In [1]: import numpy as np

In [2]: import numpy.linalg as la

In [3]: np.set_printoptions(precision=2, suppress=True, linewidth=120, floatmode="fixed")

In [4]: rnd = lambda a: np.round(a, 2) + 0

In [5]: K = np.load("data.npy")

In [6]: print(K)
[[1 0 0]
 [0 1 0]
 [0 2 1]]

In [7]: # triangular

In [8]: U, sigma, Vh = la.svd(K, full_matrices=False)

In [9]: print(rnd(np.abs(Vh[0])))
[0.00 0.92 0.38]

In [10]: print(rnd(np.sqrt((sigma ** 2).sum())), rnd(la.norm(K)))
2.65 2.65

In [11]: print((sigma > 1e-8).sum())
3

In [12]: print(rnd(np.cumsum(sigma ** 2) / np.sum(sigma ** 2)))
[0.83 0.98 1.00]

In [13]: mat = 0.7 ** np.abs(np.subtract.outer(np.arange(5), np.arange(5)))

In [14]: print(rnd(mat))
[[1.00 0.70 0.49 0.34 0.24]
 [0.70 1.00 0.70 0.49 0.34]
 [0.49 0.70 1.00 0.70 0.49]
 [0.34 0.49 0.70 1.00 0.70]
 [0.24 0.34 0.49 0.70 1.00]]

In [15]: low = la.cholesky(mat)

In [16]: print(rnd(low))
[[1.00 0.00 0.00 0.00 0.00]
 [0.70 0.71 0.00 0.00 0.00]
 [0.49 0.50 0.71 0.00 0.00]
 [0.34 0.35 0.50 0.71 0.00]
 [0.24 0.24 0.35 0.50 0.71]]

In [17]: print(la.eigvalsh(mat).min() > 0)
True

In [18]: print(rnd(np.prod(np.diag(low)) ** 2), rnd(la.det(mat)))
0.07 0.07

In [19]: print(rnd(mat / np.sqrt(np.outer(np.diag(mat), np.diag(mat)))))
[[1.00 0.70 0.49 0.34 0.24]
 [0.70 1.00 0.70 0.49 0.34]
 [0.49 0.70 1.00 0.70 0.49]
 [0.34 0.49 0.70 1.00 0.70]
 [0.24 0.34 0.49 0.70 1.00]]

In [20]: print(rnd(low @ low.T))
[[1.00 0.70 0.49 0.34 0.24]
 [0.70 1.00 0.70 0.49 0.34]
 [0.49 0.70 1.00 0.70 0.49]
 [0.34 0.49 0.70 1.00 0.70]
 [0.24 0.34 0.49 0.70 1.00]]

In [21]: ang = np.radians(53)

In [22]: Rm = np.eye(5)

In [23]: Rm[2, 2] = Rm[1, 1] = np.cos(ang)

In [24]: Rm[2, 1], Rm[1, 2] = -np.sin(ang), np.sin(ang)

In [25]: print(rnd(Rm))
[[ 1.00  0.00  0.00  0.00  0.00]
 [ 0.00  0.60  0.80  0.00  0.00]
 [ 0.00 -0.80  0.60  0.00  0.00]
 [ 0.00  0.00  0.00  1.00  0.00]
 [ 0.00  0.00  0.00  0.00  1.00]]

In [26]: B = mat @ Rm.T

In [27]: print(np.allclose(la.norm(mat, axis=1), la.norm(B, axis=1)))
True

In [28]: print(np.allclose(mat @ mat.T, B @ B.T))
True

In [29]: print(rnd(np.abs(B - mat).max(axis=0)))
[0.00 0.52 1.08 0.00 0.00]

In [30]: print(rnd(B))
[[ 1.00  0.81 -0.26  0.34  0.24]
 [ 0.70  1.16 -0.38  0.49  0.34]
 [ 0.49  1.22  0.04  0.70  0.49]
 [ 0.34  0.85  0.03  1.00  0.70]
 [ 0.24  0.60  0.02  0.70  1.00]]

In [31]: print(np.kron(np.eye(2, dtype=int), K))
[[1 0 0 0 0 0]
 [0 1 0 0 0 0]
 [0 2 1 0 0 0]
 [0 0 0 1 0 0]
 [0 0 0 0 1 0]
 [0 0 0 0 2 1]]

In [32]: print(rnd(la.eigvals(K)))
[1.00 1.00 1.00]

In [33]: W0 = np.loadtxt("layer8.csv", delimiter=",")

In [34]: print(W0)
[[ 0.00 -3.00 -4.00  3.00  0.00  6.00  4.00 -2.00  7.00  0.00]
 [ 3.00  0.00 -2.00 -6.00  3.00  0.00 -1.00  1.00  0.00 -1.00]
 [ 4.00  2.00  0.00  4.00  4.00  1.00 -2.00  1.00  0.00  0.00]
 [-3.00  6.00 -4.00  0.00  6.00 -5.00  4.00 -3.00 -2.00 -5.00]
 [ 0.00 -3.00 -4.00 -6.00  0.00 -4.00  7.00 -4.00  0.00 -1.00]
 [-6.00  0.00 -1.00  5.00  4.00  0.00  3.00 -3.00 -8.00 -1.00]
 [-4.00  1.00  2.00 -4.00 -7.00 -3.00  0.00 -6.00  1.00 -1.00]
 [ 2.00 -1.00 -1.00  3.00  4.00  3.00  6.00  0.00  4.00  6.00]
 [-7.00  0.00  0.00  2.00  0.00  8.00 -1.00 -4.00  0.00  2.00]
 [ 0.00  1.00  0.00  5.00  1.00  1.00  1.00 -6.00 -2.00  0.00]]

In [35]: # skew-symmetric

In [36]: rng = np.random.default_rng(244260)

In [37]: B = W0 + rng.integers(-2, 3, (10, 8)) @ rng.integers(-2, 3, (8, 10))

In [38]: print(B)
[[  8.00   6.00   2.00  -3.00  -4.00   1.00   4.00  -3.00   6.00  -5.00]
 [ 12.00   5.00   8.00 -11.00   6.00  -3.00   1.00   7.00  -1.00  -3.00]
 [  4.00   5.00   7.00   5.00   8.00  -9.00   8.00   5.00  -3.00  -8.00]
 [  2.00   7.00  -4.00  -3.00   5.00  -2.00   4.00  -4.00  -2.00  -2.00]
 [  2.00   1.00  -7.00 -12.00  -3.00   3.00   0.00 -17.00   4.00   2.00]
 [ -8.00   8.00   4.00   7.00  11.00   5.00  12.00 -12.00  -2.00   3.00]
 [ -7.00   0.00   2.00   0.00  -2.00  -5.00  16.00  -3.00   1.00   0.00]
 [  5.00  -1.00   5.00  -4.00   9.00  -1.00   8.00  -3.00   2.00  -1.00]
 [-11.00  -2.00  -2.00   2.00  -1.00  11.00  -8.00  -6.00   2.00   2.00]
 [  7.00   2.00   2.00  -6.00   3.00   5.00  -2.00 -14.00  -1.00   0.00]]

In [39]: print(np.abs(B - W0).sum(axis=1))
[45.00 46.00 50.00 17.00 52.00 57.00 35.00 39.00 23.00 39.00]

In [40]: print(la.matrix_rank(B - W0, tol=1e-8))
8

In [41]: idx = rng.permutation(10)

In [42]: print(idx)
[4 8 2 9 0 3 7 1 6 5]

In [43]: B = W0[idx][:, idx]

In [44]: print(np.trace(B))
0.0

In [45]: x = np.array([7, 0, 2, 7, 9, 6, 4, 5, 1, 1])

In [46]: print(rnd(la.svd(W0, compute_uv=False)))
[17.39 17.39 14.56 14.56  7.77  7.77  5.32  5.32  0.25  0.25]

In [47]: print(rnd(la.eigvals(W0).real))
[0.00 0.00 0.00 0.00 0.00 0.00 0.00 0.00 0.00 0.00]

In [48]: O = la.solve(np.eye(10) - W0, np.eye(10) + W0)

In [49]: print(rnd(la.det(O)))
1.0

In [50]: ang = np.radians(72)

In [51]: Rm = np.eye(10)

In [52]: Rm[4, 4] = Rm[3, 3] = np.cos(ang)

In [53]: Rm[4, 3], Rm[3, 4] = -np.sin(ang), np.sin(ang)

In [54]: print(rnd(Rm))
[[ 1.00  0.00  0.00  0.00  0.00  0.00  0.00  0.00  0.00  0.00]
 [ 0.00  1.00  0.00  0.00  0.00  0.00  0.00  0.00  0.00  0.00]
 [ 0.00  0.00  1.00  0.00  0.00  0.00  0.00  0.00  0.00  0.00]
 [ 0.00  0.00  0.00  0.31  0.95  0.00  0.00  0.00  0.00  0.00]
 [ 0.00  0.00  0.00 -0.95  0.31  0.00  0.00  0.00  0.00  0.00]
 [ 0.00  0.00  0.00  0.00  0.00  1.00  0.00  0.00  0.00  0.00]
 [ 0.00  0.00  0.00  0.00  0.00  0.00  1.00  0.00  0.00  0.00]
 [ 0.00  0.00  0.00  0.00  0.00  0.00  0.00  1.00  0.00  0.00]
 [ 0.00  0.00  0.00  0.00  0.00  0.00  0.00  0.00  1.00  0.00]
 [ 0.00  0.00  0.00  0.00  0.00  0.00  0.00  0.00  0.00  1.00]]

In [55]: B = W0 @ Rm.T

In [56]: print(np.allclose(la.norm(W0, axis=1), la.norm(B, axis=1)))
True

In [57]: print(rnd(np.abs(B - W0).max(axis=0)))
[0.00 0.00 0.00 7.00 8.64 0.00 0.00 0.00 0.00 0.00]
